>>> import numpy as np
>>> np.set_printoptions(suppress=True, linewidth=140)
>>> tidy = lambda a: np.round(a, 3) + 0
>>> data = np.load("sample17.npy")
>>> data
array([[ 3,  0,  1],
       [-3,  3,  3],
       [-1,  0, -1],
       [ 0, -2, -2],
       [ 6, -3, -2]])
>>> other = np.c_[data[:, :2] @ np.array([[0, -1], [-4, -1]]), np.array([9, 9, 0, 5, 0])]
>>> other
array([[  0,  -3,   9],
       [-12,   0,   9],
       [  0,   1,   0],
       [  8,   2,   5],
       [ 12,  -3,   0]])
>>> tidy(np.linalg.norm(np.linalg.qr(data)[0].T @ other, axis=0) ** 2 / ((other ** 2).sum(axis=0) + 1e-12))
array([1.   , 1.   , 0.372])
>>> np.linalg.matrix_rank(np.c_[data, other])
np.int64(4)
>>> tidy(np.linalg.norm(other - data @ np.linalg.lstsq(data, other)[0], axis=0))
array([ 0.   ,  0.   , 10.835])
>>> O = data.astype(float).copy()
>>> for j in range(3):
...     O[:, j] -= O[:, :j] @ (O[:, :j].T @ O[:, j])
...     O[:, j] /= np.linalg.norm(O[:, j])
... 
>>> tidy(O.T @ O)
array([[1., 0., 0.],
       [0., 1., 0.],
       [0., 0., 1.]])
>>> tidy(O.T @ data)
array([[ 7.416, -3.641, -2.292],
       [ 0.   ,  2.957,  3.603],
       [ 0.   ,  0.   ,  0.875]])
>>> x = np.array([3, 5, -4])
>>> y = data @ x
>>> b, lr = np.zeros(3), 1 / np.linalg.norm(data, 2) ** 2
>>> for i in range(40):
...     b -= lr * data.T @ (data @ b - y)
...     if i % 10 == 0: print(i, round(np.linalg.norm(data @ b - y), 3))
... 
0 4.867
10 3.569
20 3.425
30 3.302
>>> tidy(np.linalg.cond(data))
np.float64(16.576)
>>> f = np.array([1, 0, 2])
>>> np.convolve(data[1], f)
array([-3,  3, -3,  6,  6])
>>> np.correlate(data[1], data[4], "full")
array([  6,   3, -33,   9,  18])
>>> E = np.loadtxt("m.csv", delimiter=",")
>>> E
array([[1.   , 0.9  , 0.81 , 0.729],
       [0.9  , 1.   , 0.9  , 0.81 ],
       [0.81 , 0.9  , 1.   , 0.9  ],
       [0.729, 0.81 , 0.9  , 1.   ]])
>>> # equal to its transpose
>>> U, sv, vt = np.linalg.svd(E, full_matrices=False)
>>> tidy(sv)
array([3.527, 0.31 , 0.102, 0.061])
>>> tidy(U.T @ E @ vt.T)
array([[3.527, 0.   , 0.   , 0.   ],
       [0.   , 0.31 , 0.   , 0.   ],
       [0.   , 0.   , 0.102, 0.   ],
       [0.   , 0.   , 0.   , 0.061]])
>>> tidy(np.cumsum(sv ** 2) / np.sum(sv ** 2))
array([0.991, 0.999, 1.   , 1.   ])
>>> np.allclose(U * sv @ vt, E)
True
>>> tidy(vt @ vt.T)
array([[1., 0., 0., 0.],
       [0., 1., 0., 0.],
       [0., 0., 1., 0.],
       [0., 0., 0., 1.]])
>>> tidy(U.T @ U)
array([[1., 0., 0., 0.],
       [0., 1., 0., 0.],
       [0., 0., 1., 0.],
       [0., 0., 0., 1.]])
>>> tidy(np.abs(vt[0]))
array([0.487, 0.512, 0.512, 0.487])
>>> (sv > 1e-8).sum()
np.int64(4)
>>> tidy(sv / sv[0])
array([1.   , 0.088, 0.029, 0.017])
>>> tidy(np.sqrt((sv ** 2).sum())), tidy(np.linalg.norm(E))
(np.float64(3.542), np.float64(3.542))
>>> x = np.ones(4)
>>> for _ in range(6):
...     x = E @ x
...     x /= np.linalg.norm(x)
...     print(round(x @ E @ x, 3))
... 
3.527
3.527
3.527
3.527
3.527
3.527
>>> tidy(x)
array([0.487, 0.512, 0.512, 0.487])
>>> tidy(np.linalg.eigvalsh(E)[-1])
np.float64(3.527)
>>> def softmax(z):
...     e = np.exp(z - z.max(axis=-1, keepdims=True))
...     return e / e.sum(axis=-1, keepdims=True)
... 
>>> tidy(softmax(E).sum(axis=1))
array([1., 1., 1., 1.])
>>> att = E @ E.T / np.sqrt(4)
>>> tidy(softmax(att)[1] @ E)
array([0.86 , 0.905, 0.904, 0.859])
>>> M = np.load("run14.npy")
>>> M
array([[ 10.,  -8.,   7.,  -5.],
       [  9.,  -9.,  11.,  -7.],
       [ 13., -18.,  20., -11.],
       [ 13., -16.,  15.,  -8.]])
>>> tidy(np.linalg.norm(M, 2))
np.float64(47.697)
>>> tidy(np.linalg.norm(M[1] - M[3]))
np.float64(9.055)
>>> tidy(np.linalg.norm(M, axis=0))
array([22.782, 26.926, 28.196, 16.093])
>>> tidy(np.linalg.norm(M, axis=1))
array([15.427, 18.221, 31.843, 26.721])
>>> tidy(np.linalg.norm(M[1], 1)), tidy(np.linalg.norm(M[1], np.inf))
(np.float64(36.0), np.float64(11.0))
>>> tidy(np.linalg.norm(M, "nuc"))
np.float64(54.272)
>>> tidy(np.linalg.norm(M, 1)), tidy(np.linalg.norm(M, np.inf))
(np.float64(53.0), np.float64(62.0))
>>> mat = np.loadtxt("a.csv", delimiter=",")
>>> mat
array([[ 6., -2.],
       [-2.,  6.]])
>>> x = np.array([1, 2, 0])
>>> h = np.maximum(data @ x, 0)
>>> np.flatnonzero(h > 1e-9)
array([0, 1])
>>> data.T @ h
array([ 0,  9, 12])
>>> data * (h > 1e-9)[:, None]
array([[ 3,  0,  1],
       [-3,  3,  3],
       [ 0,  0,  0],
       [ 0,  0,  0],
       [ 0,  0,  0]])
>>> K = np.load("data.npy")
>>> K
array([[ 1,  1,  1,  1, -1, -1, -1, -1],
       [ 1, -1, -1,  1, -1,  1,  1, -1],
       [ 1, -1,  1, -1,  1, -1,  1, -1],
       [ 1,  1,  1,  1,  1,  1,  1,  1],
       [ 1, -1,  1, -1, -1,  1, -1,  1]])
>>> other = K[0, 0] * K[1:] - np.outer(K[1:, 0], K[0])
>>> other
array([[ 0, -2, -2,  0,  0,  2,  2,  0],
       [ 0, -2,  0, -2,  2,  0,  2,  0],
       [ 0,  0,  0,  0,  2,  2,  2,  2],
       [ 0, -2,  0, -2,  0,  2,  0,  2]])
>>> np.linalg.matrix_rank(other), np.linalg.matrix_rank(K)
(np.int64(4), np.int64(5))
>>> np.flatnonzero(~other.round(6).any(axis=1))
array([], dtype=int64)
>>> K[:, 0] / K[0, 0]
array([1., 1., 1., 1., 1.])
>>> x = np.array([0, 2, -4, -1, 5, -5, -1, -1])
>>> h = np.maximum(K @ x, 0)
>>> np.maximum(K @ x, 0) - np.maximum(-K @ x, 0)
array([ -1,  -9,   5,  -5, -15])
>>> tidy(np.tanh(K @ x))
array([-0.762, -1.   ,  1.   , -1.   , -1.   ])
>>> K.T @ h
array([ 5, -5,  5, -5,  5, -5,  5, -5])
>>> gram = K.T @ K
>>> gram
array([[ 5, -1,  3,  1, -1,  1,  1, -1],
       [-1,  5,  1,  3,  1, -1, -1,  1],
       [ 3,  1,  5, -1,  1, -1, -1,  1],
       [ 1,  3, -1,  5, -1,  1,  1, -1],
       [-1,  1,  1, -1,  5, -1,  3,  1],
       [ 1, -1, -1,  1, -1,  5,  1,  3],
       [ 1, -1, -1,  1,  3,  1,  5, -1],
       [-1,  1,  1, -1,  1,  3, -1,  5]])
>>> tidy(np.linalg.svd(K, compute_uv=False) ** 2)
array([8., 8., 8., 8., 8.])
>>> (K @ K.T).shape
(5, 5)
